>>> import numpy as np
>>> np.set_printoptions(precision=2, suppress=True, linewidth=140)
>>> J = np.loadtxt("out19.csv", delimiter=",")
>>> J
array([[0., 1., 1.],
       [1., 0., 1.],
       [1., 1., 0.]])
>>> w, vecs = np.linalg.eigh(J)
>>> x = np.array([2, 2, -2])
>>> x @ J @ x
np.float64(-8.0)
>>> np.linalg.eigvalsh(J[1:, 1:])
array([-1.,  1.])
>>> np.argwhere(np.triu(J))
array([[0, 1],
       [0, 2],
       [1, 2]])
>>> J.sum(axis=0)
array([2., 2., 2.])
>>> low = np.diag(J.sum(axis=1)) - J
>>> round(np.linalg.det(low[1:, 1:]))
3
>>> np.round(np.linalg.eigvalsh(low), 2) + 0
array([0., 3., 3.])
>>> C2 = J.T @ J
>>> C2
array([[2., 1., 1.],
       [1., 2., 1.],
       [1., 1., 2.]])
>>> np.allclose(C2, C2.T)
True
>>> np.linalg.matrix_rank(C2)
np.int64(3)
>>> np.diag(C2)
array([2., 2., 2.])
>>> F = np.diag(np.array([9, 8, -1, -1, 8, 9]))
>>> F
array([[ 9,  0,  0,  0,  0,  0],
       [ 0,  8,  0,  0,  0,  0],
       [ 0,  0, -1,  0,  0,  0],
       [ 0,  0,  0, -1,  0,  0],
       [ 0,  0,  0,  0,  8,  0],
       [ 0,  0,  0,  0,  0,  9]])
>>> [int(np.linalg.matrix_rank(np.linalg.matrix_power(F, p))) for p in range(1, 7)]
[6, 6, 6, 6, 6, 6]
>>> np.sort(np.linalg.eigvals(F))
array([-1., -1.,  8.,  8.,  9.,  9.])
>>> q, vecs = np.linalg.qr(F[:, :1])[0], np.linalg.qr(F[:, 1:])[0]
>>> s = np.linalg.svd(q.T @ vecs, compute_uv=False)
>>> round(float(np.linalg.norm(q @ q.T - vecs @ vecs.T, 2)), 2)
1.0
>>> s
array([0.])
>>> feats = np.load("m.npy")
>>> feats
array([[-0.96,  0.36, -0.42,  0.22,  0.82, -0.44],
       [-0.16, -0.43,  0.21,  0.13, -0.4 ,  0.3 ],
       [ 1.28, -2.23,  1.56,  0.04, -3.01,  1.92],
       [ 0.96,  3.63, -1.86, -0.98,  3.55, -2.6 ],
       [ 1.44,  3.24, -1.53, -1.05,  2.91, -2.22],
       [-1.28, -1.34,  0.48,  0.64, -0.9 ,  0.8 ]])
>>> Y = np.array([[1, 2, 1], [2, 2, 0], [-1, -1, 2], [2, -1, -2], [2, 1, 2], [0, 2, 0]])
>>> np.linalg.matrix_rank(np.vstack([feats, Y.T]))
np.int64(5)
>>> np.vstack([feats, Y.T]).shape
(9, 6)
>>> np.argsort(-np.linalg.norm(feats, axis=0).round(6), kind="stable")[:3]
array([4, 1, 5])
>>> Uu, s, vt = np.linalg.svd(feats)
>>> np.argmax(s[:-1] / (s[1:] + 1e-6)) + 1
np.int64(2)
>>> Y = Uu[:, :2] @ np.diag(s[:2]) @ vt[:2]
>>> round(float(np.abs(feats - Y).max()), 2)
0.0
>>> Y
array([[-0.96,  0.36, -0.42,  0.22,  0.82, -0.44],
       [-0.16, -0.43,  0.21,  0.13, -0.4 ,  0.3 ],
       [ 1.28, -2.23,  1.56,  0.04, -3.01,  1.92],
       [ 0.96,  3.63, -1.86, -0.98,  3.55, -2.6 ],
       [ 1.44,  3.24, -1.53, -1.05,  2.91, -2.22],
       [-1.28, -1.34,  0.48,  0.64, -0.9 ,  0.8 ]])
>>> round(float(np.linalg.norm(feats - Y, 2)), 2), np.round(s[2], 2)
(0.0, np.float64(0.0))
>>> np.linalg.matrix_rank(feats, rtol=0.05)
np.int64(2)
>>> round(float(np.trace(np.linalg.pinv(feats) @ feats)), 2)
2.0
>>> np.allclose(feats[:-1].T @ np.linalg.lstsq(feats[:-1].T, feats[-1])[0], feats[-1])
True
>>> np.abs(np.diag(np.linalg.qr(feats)[1])) > 1e-9
array([ True,  True, False, False, False, False])
>>> mat = np.loadtxt("w.csv", delimiter=",")
>>> mat
array([[0., 0., 0.],
       [0., 0., 0.],
       [0., 0., 4.],
       [0., 0., 0.],
       [2., 1., 5.],
       [0., 0., 2.],
       [2., 1., 5.],
       [0., 0., 1.],
       [0., 0., 0.],
       [0., 0., 3.],
       [0., 0., 3.],
       [2., 0., 2.],
       [0., 0., 5.],
       [2., 1., 5.],
       [0., 0., 5.],
       [0., 0., 2.],
       [0., 1., 6.],
       [0., 0., 3.],
       [0., 0., 3.],
       [0., 1., 6.],
       [0., 1., 7.]])
>>> D = np.linalg.norm(mat[:, None] - mat[None], axis=-1)
>>> np.linalg.matrix_rank(D ** 2)
np.int64(5)
>>> np.linalg.norm(mat, axis=1)
array([0.  , 0.  , 4.  , 0.  , 5.48, 2.  , 5.48, 1.  , 0.  , 3.  , 3.  , 2.83, 5.  , 5.48, 5.  , 2.  , 6.08, 3.  , 3.  , 6.08, 7.07])
>>> D[10].round(6).argsort(kind="stable")[:4]
array([ 9, 10, 17, 18])
>>> np.flatnonzero(D[10] < D.mean() / 2)
array([ 2,  5,  9, 10, 15, 17, 18])
>>> x = np.array([7, 4, 4])
>>> rhs = mat @ x
>>> np.round(np.linalg.pinv(mat) @ mat, 2) + 0
array([[1., 0., 0.],
       [0., 1., 0.],
       [0., 0., 1.]])
>>> rhs
array([ 0.,  0., 16.,  0., 38.,  8., 38.,  4.,  0., 12., 12., 22., 20., 38., 20.,  8., 28., 12., 12., 28., 32.])
>>> rng = np.random.default_rng(685450)
>>> rhs = rhs + 0.1 * rng.normal(size=21)
>>> rhs
array([ 0.12, -0.04, 15.9 , -0.11, 37.99,  7.91, 38.  ,  3.91,  0.03, 11.96, 12.07, 21.96, 19.82, 37.87, 19.99,  8.14, 27.88, 12.1 , 11.87,
       28.07, 31.98])
>>> c, *_ = np.linalg.lstsq(mat, rhs)
>>> np.round(mat.T @ (rhs - mat @ c), 2) + 0
array([0., 0., 0.])
>>> z = rng.permutation(3)
>>> Y = mat[:, z] * rng.choice([-1, 1], 3)
>>> Y
array([[-0.,  0., -0.],
       [-0.,  0., -0.],
       [-4.,  0., -0.],
       [-0.,  0., -0.],
       [-5.,  1., -2.],
       [-2.,  0., -0.],
       [-5.,  1., -2.],
       [-1.,  0., -0.],
       [-0.,  0., -0.],
       [-3.,  0., -0.],
       [-3.,  0., -0.],
       [-2.,  0., -2.],
       [-5.,  0., -0.],
       [-5.,  1., -2.],
       [-5.,  0., -0.],
       [-2.,  0., -0.],
       [-6.,  1., -0.],
       [-3.,  0., -0.],
       [-3.,  0., -0.],
       [-6.,  1., -0.],
       [-7.,  1., -0.]])
>>> Uu, _, vt = np.linalg.svd(mat.T @ Y)
>>> z
array([2, 1, 0])
>>> np.round(Uu @ vt, 2) + 0
array([[ 0.,  0., -1.],
       [ 0.,  1.,  0.],
       [-1.,  0.,  0.]])
>>> Y = np.c_[mat[:, :1] @ np.array([[1]]), np.array([-2, 1, -2, 1, 2, -3, 3, -2, -5, -1, -3, 4, 2, 5, 0, -5, -2, -5, 0, -5, -1])]
>>> Y
array([[ 0., -2.],
       [ 0.,  1.],
       [ 0., -2.],
       [ 0.,  1.],
       [ 2.,  2.],
       [ 0., -3.],
       [ 2.,  3.],
       [ 0., -2.],
       [ 0., -5.],
       [ 0., -1.],
       [ 0., -3.],
       [ 2.,  4.],
       [ 0.,  2.],
       [ 2.,  5.],
       [ 0.,  0.],
       [ 0., -5.],
       [ 0., -2.],
       [ 0., -5.],
       [ 0.,  0.],
       [ 0., -5.],
       [ 0., -1.]])
>>> np.round(np.linalg.lstsq(mat, Y[:, 0])[0], 2) + 0
array([1., 0., 0.])
>>> np.linalg.norm(np.linalg.qr(mat)[0].T @ Y, axis=0) ** 2 / ((Y ** 2).sum(axis=0) + 1e-12)
array([1.  , 0.44])
>>> W2 = np.array([[-1, -1, 2]])
>>> arr = rng.normal(size=(18, 1)) @ W2 + np.array([0, -3, 0])
>>> arr.round(2) + 0
array([[-1.69, -4.69,  3.37],
       [ 0.28, -2.72, -0.57],
       [ 0.5 , -2.5 , -1.  ],
       [-1.08, -4.08,  2.16],
       [-0.4 , -3.4 ,  0.81],
       [ 0.65, -2.35, -1.31],
       [-0.9 , -3.9 ,  1.8 ],
       [ 2.  , -1.  , -3.99],
       [-0.64, -3.64,  1.28],
       [ 0.95, -2.05, -1.91],
       [-0.87, -3.87,  1.73],
       [-0.38, -3.38,  0.76],
       [-2.16, -5.16,  4.32],
       [-0.99, -3.99,  1.98],
       [-0.79, -3.79,  1.58],
       [-0.31, -3.31,  0.62],
       [-0.01, -3.01,  0.02],
       [ 0.  , -3.  ,  0.01]])
>>> Xs = arr - arr.mean(axis=0)
>>> vecs = np.linalg.svd(Xs)[2][:2]
>>> Y = Xs - Xs @ vecs.T @ vecs
>>> np.round(np.cov(Xs @ vecs.T, rowvar=False), 2) + 0
array([[5.79, 0.  ],
       [0.  , 0.  ]])
>>> np.round((Xs @ vecs.T).std(axis=0), 2) + 0
array([2.34, 0.  ])
>>> rank = np.linalg.matrix_rank(arr)
>>> rank
np.int64(2)
>>> null = np.linalg.svd(arr)[2][rank:].T
>>> [int(np.linalg.matrix_rank(arr[:i])) for i in range(1, len(arr) + 1)]
[1, 2, 2, 2, 2, 2, 2, 2, 2, 2, 2, 2, 2, 2, 2, 2, 2, 2]
>>> np.round(arr @ null, 2) + 0
array([[0.],
       [0.],
       [0.],
       [0.],
       [0.],
       [0.],
       [0.],
       [0.],
       [0.],
       [0.],
       [0.],
       [0.],
       [0.],
       [0.],
       [0.],
       [0.],
       [0.],
       [0.]])
>>> np.linalg.matrix_rank(arr.T @ arr), np.linalg.matrix_rank(arr @ arr.T)
(np.int64(2), np.int64(2))
>>> W2 = arr[[17, 3]].astype(float)
>>> for _ in range(4):
...     z = np.linalg.norm(arr[:, None] - W2, axis=-1).argmin(axis=1)
...     W2 = np.array([arr[z == j].mean(axis=0) for j in range(2)])
... 
>>> z
array([1, 0, 0, 1, 0, 0, 1, 0, 1, 0, 1, 0, 1, 1, 1, 0, 0, 0])
>>> np.bincount(z)
array([10,  8])
>>> np.abs(W2[1] - W2[0]).argmax()
np.int64(2)
>>> W2
array([[ 0.33, -2.67, -0.66],
       [-1.14, -4.14,  2.28]])
>>> z = arr[:, 1] > np.median(arr[:, 1])
>>> f = arr[z].mean(axis=0) - arr[~z].mean(axis=0)
>>> np.round((((arr - arr.mean(axis=0)) @ f > 0) == z).mean(), 2)
np.float64(0.94)
>>> np.argsort(-np.abs(f).round(6), kind="stable")
array([2, 0, 1])
>>> ((arr - arr.mean(axis=0)) @ f > 0).astype(int)
array([0, 1, 1, 0, 0, 1, 0, 1, 0, 1, 0, 0, 0, 0, 0, 1, 1, 1])
>>> A = np.tril(np.array([[-3, -5, 3], [-1, 3, -1], [-2, 5, 4]]), -1) + np.eye(3, dtype=int)
>>> A
array([[ 1,  0,  0],
       [-1,  1,  0],
       [-2,  5,  1]])
>>> (A + A.T) / 2
array([[ 1. , -0.5, -1. ],
       [-0.5,  1. ,  2.5],
       [-1. ,  2.5,  1. ]])
>>> np.allclose(A, A.T)
False
>>> round(float(np.abs(np.linalg.eigvals(A)).max()), 2)
1.0
>>> np.allclose(A @ A.T, A.T @ A)
False
>>> x = np.array([3, 1, 0])
>>> rhs = A @ x
>>> rhs
array([ 3, -2, -1])
>>> np.linalg.solve(A, A[:, 0])
array([ 1.,  0., -0.])
>>> np.round(np.linalg.solve(A, -1 * rhs), 2) + 0
array([-3., -1.,  0.])
>>> hat = np.triu(np.array([[1, 3, 0], [0, 1, 0], [1, 2, 1]]), 1) + np.eye(3)
>>> Y = hat @ A @ np.linalg.inv(hat)
>>> round(np.linalg.det(Y), 2)
np.float64(1.0)
>>> hat @ A - A @ hat
array([[-3.,  0.,  0.],
       [ 0.,  3.,  0.],
       [ 0.,  6.,  0.]])
>>> np.linalg.matrix_rank(Y)
np.int64(3)
>>> Y
array([[-2.,  9.,  0.],
       [-1.,  4.,  0.],
       [-2., 11.,  1.]])
